In [1]: import numpy as np

In [2]: import numpy.linalg as la

In [3]: np.set_printoptions(suppress=True, linewidth=160)

In [4]: m1 = np.loadtxt("m.csv", delimiter=",")

In [5]: m1.round(2)
Out[5]: 
array([[-0.45,  0.89],
       [ 0.89,  0.45]])

In [6]: np.round(m1.T @ m1, 2) + 0
Out[6]: 
array([[1., 0.],
       [0., 1.]])

In [7]: np.round(la.norm(m1, axis=0), 2)
Out[7]: array([1., 1.])

In [8]: np.round(la.svd(m1, compute_uv=False), 2)
Out[8]: array([1., 1.])

In [9]: x = np.array([4, 0])

In [10]: 2 - la.matrix_rank(m1 - np.eye(2), tol=1e-8)
Out[10]: np.int64(1)

In [11]: round(la.det(m1), 2)
Out[11]: np.float64(-1.0)

In [12]: round(la.norm(x), 2), round(la.norm(m1 @ x), 2)
Out[12]: (np.float64(4.0), np.float64(4.0))

In [13]: [p for p in range(1, 25) if np.allclose(la.matrix_power(m1, p), np.eye(2))]
Out[13]: [2, 4, 6, 8, 10, 12, 14, 16, 18, 20, 22, 24]

In [14]: np.round(la.inv(m1), 2)
Out[14]: 
array([[-0.45,  0.89],
       [ 0.89,  0.45]])

In [15]: Y = m1 / np.sqrt((m1 ** 2).mean(axis=1, keepdims=True))

In [16]: Y[1].round(2)
Out[16]: array([1.26, 0.63])

In [17]: la.matrix_rank(m1 - m1.mean(axis=1, keepdims=True))
Out[17]: np.int64(1)

In [18]: la.matrix_rank(Y) == la.matrix_rank(m1)
Out[18]: np.True_

In [19]: ev, vecs = la.eigh(m1)

In [20]: np.round(np.abs(vecs[:, -1]), 2)
Out[20]: array([0.53, 0.85])

In [21]: np.round(vecs.T @ vecs, 2) + 0
Out[21]: 
array([[1., 0.],
       [0., 1.]])

In [22]: np.round(la.svd(m1, compute_uv=False), 2)
Out[22]: array([1., 1.])

In [23]: np.round(la.eigvalsh(m1 + -2 * np.eye(2)), 2)
Out[23]: array([-3., -1.])

In [24]: np.abs(vecs[:, -1]).round(6).argmax()
Out[24]: np.int64(1)

In [25]: np.round(vecs @ np.diag(ev) @ vecs.T, 2)
Out[25]: 
array([[-0.45,  0.89],
       [ 0.89,  0.45]])

In [26]: data = np.loadtxt("dump.csv", delimiter=",")

In [27]: data
Out[27]: 
array([[-1., -1.],
       [-1., -2.]])

In [28]: O, vecs = la.qr(data[:, :1])[0], la.qr(data[:, 1:])[0]

In [29]: sv = la.svd(O.T @ vecs, compute_uv=False)

In [30]: sv.round(2)
Out[30]: array([0.95])

In [31]: (sv > 0.9).sum()
Out[31]: np.int64(1)

In [32]: ev, vecs = la.eig(m1)

In [33]: ev
Out[33]: array([-1.,  1.])

In [34]: np.prod(ev)
Out[34]: np.float64(-1.0)

In [35]: np.round(np.sort(la.eigvals(la.inv(m1))), 2)
Out[35]: array([-1.,  1.])

In [36]: ev, vecs = la.eigh(m1)

In [37]: x = np.array([2, 0])

In [38]: np.round(la.eigvalsh(m1[1:, 1:]), 2)
Out[38]: array([0.45])

In [39]: np.round(x @ m1 @ x / (x @ x), 2), ev[0], ev[-1]
Out[39]: (np.float64(-0.45), np.float64(-1.0), np.float64(1.0))

In [40]: round(float(x @ m1 @ x), 2)
Out[40]: -1.79

In [41]: x = np.array([5, 0])

In [42]: y = data @ x

In [43]: y
Out[43]: array([-5., -5.])

In [44]: np.round(la.solve(data.T, data[1]), 2)
Out[44]: array([-0.,  1.])

In [45]: np.round(la.solve(data, 2 * y), 2)
Out[45]: array([10., -0.])

In [46]: np.round(la.solve(data, y), 2)
Out[46]: array([ 5., -0.])

In [47]: np.round(la.solve(data, data[:, 0]), 2)
Out[47]: array([ 1., -0.])

In [48]: np.round(la.det(data[::-1]), 2)
Out[48]: np.float64(-1.0)

In [49]: np.round(la.eigvals(data).sum().real, 2)
Out[49]: np.float64(-3.0)

In [50]: round(la.det(2 * data), 2), np.round(la.det(data), 2)
Out[50]: (np.float64(4.0), np.float64(1.0))

In [51]: np.einsum("ij,ji->", data, data)
Out[51]: np.float64(7.0)

In [52]: round(float(la.det(data.T)), 2)
Out[52]: 1.0

In [53]: np.round(la.eigvals(data), 2)
Out[53]: array([-0.38, -2.62])

In [54]: th = np.deg2rad(36)

In [55]: W0 = np.eye(4)

In [56]: W0[np.ix_([0, 2], [0, 2])] = [[np.cos(th), -np.sin(th)], [np.sin(th), np.cos(th)]]

In [57]: W0.round(2)
Out[57]: 
array([[ 0.81,  0.  , -0.59,  0.  ],
       [ 0.  ,  1.  ,  0.  ,  0.  ],
       [ 0.59,  0.  ,  0.81,  0.  ],
       [ 0.  ,  0.  ,  0.  ,  1.  ]])

In [58]: np.count_nonzero(W0)
Out[58]: np.int64(6)

In [59]: np.round(W0.mean(axis=0), 2)
Out[59]: array([0.35, 0.25, 0.06, 0.25])

In [60]: np.round(W0 - W0[0], 2)
Out[60]: 
array([[ 0.  ,  0.  ,  0.  ,  0.  ],
       [-0.81,  1.  ,  0.59,  0.  ],
       [-0.22,  0.  ,  1.4 ,  0.  ],
       [-0.81,  0.  ,  0.59,  1.  ]])

In [61]: la.matrix_rank(W0)
Out[61]: np.int64(4)

In [62]: np.round(la.svd(W0, compute_uv=False), 2)
Out[62]: array([1., 1., 1., 1.])

In [63]: la.rank(W0)
Traceback (most recent call last):
  Cell In[63], line 1
    la.rank(W0)
AttributeError: module 'numpy.linalg' has no attribute 'rank'


In [64]: np.round(la.norm(W0), 2)
Out[64]: np.float64(2.0)

In [65]: F = np.array([[61.76, 37.91, -20.02],
    ...:     [57.15, 41.31, -20.08],
    ...:     [59.74, 40.32, -20.37],
    ...:     [59.61, 40.23, -18.46],
    ...:     [60.5, 38.33, -20.33],
    ...:     [58.77, 39.87, -18.11],
    ...:     [59.59, 39.9, -21.06],
    ...:     [59.69, 39.39, -20.28],
    ...:     [60.71, 39.81, -19.51],
    ...:     [60.61, 40.77, -21.21]])

In [66]: F
Out[66]: 
array([[ 61.76,  37.91, -20.02],
       [ 57.15,  41.31, -20.08],
       [ 59.74,  40.32, -20.37],
       [ 59.61,  40.23, -18.46],
       [ 60.5 ,  38.33, -20.33],
       [ 58.77,  39.87, -18.11],
       [ 59.59,  39.9 , -21.06],
       [ 59.69,  39.39, -20.28],
       [ 60.71,  39.81, -19.51],
       [ 60.61,  40.77, -21.21]])

In [67]: labels = F[:, 2] > np.median(F[:, 2])

In [68]: u = F[labels].mean(axis=0) - F[~labels].mean(axis=0)

In [69]: (((F - F.mean(axis=0)) @ u > 0) == labels).mean()
Out[69]: np.float64(0.9)

In [70]: ((F - F.mean(axis=0)) @ u > 0).astype(int)
Out[70]: array([0, 1, 0, 1, 0, 1, 0, 0, 1, 0])

In [71]: u.round(2)
Out[71]: array([-0.43,  0.08,  1.41])
